$ ipython --no-banner

In [1]: import numpy as np

In [2]: np.set_printoptions(precision=1, suppress=True, linewidth=100, sign=" ")

In [3]: m1 = np.load("case3.npy")

In [4]: print(m1)
[[ -0.2   1.4   1.1  -0.3   0.6]
 [ -1.7   0.6   0.1  -1.    0.5]
 [  1.6  -0.6   1.5  -0.8  -0.3]
 [  8.5 -12.    5.   -2.5  -2. ]
 [ -0.4  -0.1   2.   -2.2   0.6]
 [ -2.2   0.7  -0.1   0.5  -0.4]
 [  0.2   0.4   0.2   1.2  -0.2]
 [ -0.6  -1.1   0.4  -0.9   1.1]
 [  0.4   0.9   1.4  -0.6   0. ]
 [  1.2   1.4   0.2   1.2  -0.7]
 [  0.5   1.6  -0.8  -0.8  -0.9]
 [  0.1   1.3  -1.3   0.4   0.4]
 [ -1.2   0.4  -0.7   1.3   0.5]]

In [5]: dist = np.linalg.norm(m1[:, None] - m1[None], axis=-1)

In [6]: print(dist[:5, :5])
[[  0.    2.1   2.9  16.8   2.6]
 [  2.1   0.    3.9  17.2   2.7]
 [  2.9   3.9   0.   14.    2.7]
 [ 16.8  17.2  14.    0.   15.4]
 [  2.6   2.7   2.7  15.4   0. ]]

In [7]: print(np.linalg.matrix_rank(dist ** 2))
7

In [8]: print(dist.mean(axis=1).argmax())
3

In [9]: print(dist.shape)
(13, 13)

In [10]: print(dist[3].round(6).argsort(kind="stable")[:4])
[ 3  2  7  4]

In [11]: print(dist[3])
[ 16.8  17.2  14.    0.   15.4  17.7  16.2  15.3  15.9  16.5  16.9  17.4  17.4]

In [12]: Ac = (m1 - m1.mean(axis=0)) / m1.std(axis=0)

In [13]: print(np.argwhere(np.abs(Ac) > 2))
[[ 3  0]
 [ 3  1]
 [ 3  2]
 [ 3  4]]

In [14]: b = np.linalg.lstsq(np.delete(Ac, 4, axis=1), Ac[:, 4])[0]

In [15]: print(round(1 - np.var(Ac[:, 4] - np.delete(Ac, 4, axis=1) @ b), 1))
0.6

In [16]: print(b)
[-1.  -0.1  0.1 -0.2]

In [17]: Ac = m1 - m1.mean(axis=0)

In [18]: U, sig, vt = np.linalg.svd(Ac, full_matrices=False)

In [19]: print(np.round(sig ** 2 / (sig ** 2).sum(), 1) + 0)
[ 0.9  0.1  0.   0.   0. ]

In [20]: print(np.round(Ac.mean(axis=0), 1) + 0)
[ 0.  0.  0.  0.  0.]

In [21]: print(np.searchsorted(np.cumsum(sig ** 2) / (sig ** 2).sum(), 0.9) + 1)
2

In [22]: print(np.abs(vt[0]).argmax())
1

In [23]: print(np.round(np.abs(vt[-1]), 1) + 0)
[ 0.4  0.   0.1  0.1  0.9]

In [24]: E = np.loadtxt("a.csv", delimiter=",")

In [25]: print(E.round(1) + 0)
[[-19.3   5.8 -19.3 -15.4 -13.4  -7.7]
 [-16.9   4.9 -16.9 -13.4 -11.5  -6.6]
 [-16.3   4.7 -16.3 -12.9 -11.   -6.3]
 [ -5.9   0.7  -5.9  -4.4  -3.2  -1.7]
 [ -5.6   0.6  -5.6  -4.2  -3.   -1.6]
 [ -5.4   0.6  -5.4  -4.1  -2.9  -1.6]
 [ -4.4   0.2  -4.4  -3.3  -2.3  -1.2]
 [ -4.1   0.1  -4.1  -3.1  -2.1  -1.1]
 [ -3.8  -0.1  -3.8  -2.9  -1.9  -0.9]
 [ -3.4  -0.2  -3.4  -2.5  -1.6  -0.8]
 [ -3.   -0.4  -3.   -2.3  -1.4  -0.6]
 [ -2.4  -0.5  -2.4  -1.8  -1.1  -0.4]
 [ -2.4  -0.6  -2.4  -1.8  -1.1  -0.4]
 [ -2.2  -0.6  -2.2  -1.7  -1.   -0.4]
 [ -1.5  -0.7  -1.5  -1.2  -0.6  -0.2]
 [ -1.1  -0.7  -1.1  -0.9  -0.5  -0.1]
 [ -0.7  -0.7  -0.7  -0.6  -0.3   0. ]
 [ -0.5  -0.5  -0.5  -0.4  -0.2   0. ]
 [  0.    0.1   0.    0.    0.    0. ]
 [  0.2   0.3   0.2   0.2   0.1   0. ]
 [  0.4   0.6   0.4   0.4   0.2   0. ]
 [  0.4   0.7   0.4   0.4   0.2   0. ]
 [  0.4   0.8   0.4   0.5   0.3   0. ]
 [  0.5   1.    0.5   0.6   0.3   0. ]
 [  0.6   1.    0.6   0.7   0.4   0. ]
 [  5.7   7.7   5.7   7.1   5.9   1.6]
 [  9.4  11.    9.4  11.6  10.1   3.2]
 [ 11.5  12.6  11.5  14.1  12.5   4.1]
 [ 13.8  14.1  13.8  16.8  15.    5.2]
 [ 14.6  14.7  14.6  17.8  16.    5.5]
 [ 17.3  16.4  17.3  20.9  19.    6.8]]

In [26]: # columns 0 and 2 are equal

In [27]: print(np.linalg.lstsq(E[:-1].T, E[-1])[2])
3

In [28]: print(np.unique(E.round(6), axis=0).shape)
(31, 6)

In [29]: Ac = E - E.mean(axis=0)

In [30]: U, sig, vt = np.linalg.svd(Ac, full_matrices=False)

In [31]: print(np.abs(U[:, 0]).argmax())
30

In [32]: print(np.round(Ac.mean(axis=0), 1) + 0)
[ 0.  0.  0.  0.  0.  0.]

In [33]: X = np.load("block16.npy")

In [34]: print(X)
[[ 21  35   7  21  21  35   7   0   0  35   0]
 [ 21  35   7  21  21  35   7   0   0  35   0]
 [ 21  35   7  21  21  35   7   0   0  35   0]
 [  3   5   1   3   3   5   1   0   0   5   0]
 [ 27  45   9  27  27  45   9   0   0  45   0]]

In [35]: rk = np.linalg.matrix_rank(X)

In [36]: print(rk)
1

In [37]: N = np.linalg.svd(X)[2][rk:].T

In [38]: print(np.linalg.matrix_rank(X.T @ X), np.linalg.matrix_rank(X @ X.T))
1 1

In [39]: print(np.allclose(X @ N, 0))
True

In [40]: print([int(np.linalg.matrix_rank(X[:, :j + 1])) for j in range(11)])
[1, 1, 1, 1, 1, 1, 1, 1, 1, 1, 1]

In [41]: print(np.round(N @ N.T, 1) + 0)
[[ 0.9 -0.1  0.  -0.1 -0.1 -0.1  0.   0.   0.  -0.1  0. ]
 [-0.1  0.8  0.  -0.1 -0.1 -0.2  0.   0.   0.  -0.2  0. ]
 [ 0.   0.   1.   0.   0.   0.   0.   0.   0.   0.   0. ]
 [-0.1 -0.1  0.   0.9 -0.1 -0.1  0.   0.   0.  -0.1  0. ]
 [-0.1 -0.1  0.  -0.1  0.9 -0.1  0.   0.   0.  -0.1  0. ]
 [-0.1 -0.2  0.  -0.1 -0.1  0.8  0.   0.   0.  -0.2  0. ]
 [ 0.   0.   0.   0.   0.   0.   1.   0.   0.   0.   0. ]
 [ 0.   0.   0.   0.   0.   0.   0.   1.   0.   0.   0. ]
 [ 0.   0.   0.   0.   0.   0.   0.   0.   1.   0.   0. ]
 [-0.1 -0.2  0.  -0.1 -0.1 -0.2  0.   0.   0.   0.8  0. ]
 [ 0.   0.   0.   0.   0.   0.   0.   0.   0.   0.   1. ]]

In [42]: W1 = np.array([[-1, 0, -2, 0, -1, -2],
    ...:     [-1, -3, -2, 0, -2, -2],
    ...:     [-3, -3, 1, 2, -2, 1],
    ...:     [3, 3, 2, -2, -1, 1],
    ...:     [0, -1, -3, 2, 1, 2],
    ...:     [2, 0, 1, 2, 3, 2],
    ...:     [0, 0, 3, -1, -1, -1],
    ...:     [-1, -2, -3, -1, 2, -1],
    ...:     [3, 3, 0, -1, -2, -3],
    ...:     [-1, 1, 0, 2, -2, -1],
    ...:     [1, 0, -3, -3, 2, 2]])

In [43]: b = np.array([5, -5, -6, 0, -1, 0])

In [44]: H = np.maximum(X @ W1 + b, 0)

In [45]: print(np.linalg.matrix_rank(H))
2

In [46]: print((H > 0).mean(axis=0))
[ 1.  0.  0.  1.  0.  0.]

In [47]: print((H > 0).astype(int))
[[ 1  0  0  1  0  0]
 [ 1  0  0  1  0  0]
 [ 1  0  0  1  0  0]
 [ 1  0  0  1  0  0]
 [ 1  0  0  1  0  0]]

In [48]: W2 = np.array([[-3, -1], [3, -1], [-1, 3], [-2, 1], [2, 0], [1, 3]])

In [49]: print((H @ W2).round(6).argmax(axis=1))
[ 1  1  1  1  1]

In [50]: U, sig, vt = np.linalg.svd(X)

In [51]: vecs = vt[:(sig > 1e-8).sum()]

In [52]: rng = np.random.default_rng(583)

In [53]: vec = X[1] + 4 * X[3] + rng.integers(2) * np.eye(11)[2]

In [54]: print(vec)
[ 33.  55.  11.  33.  33.  55.  11.   0.   0.  55.   0.]

In [55]: print(np.linalg.matrix_rank(np.vstack([X, vec])))
1

In [56]: print(np.allclose(vecs.T @ vecs @ vec, vec))
True

In [57]: print(np.round(vecs.T @ vecs, 1) + 0)
[[ 0.1  0.1  0.   0.1  0.1  0.1  0.   0.   0.   0.1  0. ]
 [ 0.1  0.2  0.   0.1  0.1  0.2  0.   0.   0.   0.2  0. ]
 [ 0.   0.   0.   0.   0.   0.   0.   0.   0.   0.   0. ]
 [ 0.1  0.1  0.   0.1  0.1  0.1  0.   0.   0.   0.1  0. ]
 [ 0.1  0.1  0.   0.1  0.1  0.1  0.   0.   0.   0.1  0. ]
 [ 0.1  0.2  0.   0.1  0.1  0.2  0.   0.   0.   0.2  0. ]
 [ 0.   0.   0.   0.   0.   0.   0.   0.   0.   0.   0. ]
 [ 0.   0.   0.   0.   0.   0.   0.   0.   0.   0.   0. ]
 [ 0.   0.   0.   0.   0.   0.   0.   0.   0.   0.   0. ]
 [ 0.1  0.2  0.   0.1  0.1  0.2  0.   0.   0.   0.2  0. ]
 [ 0.   0.   0.   0.   0.   0.   0.   0.   0.   0.   0. ]]
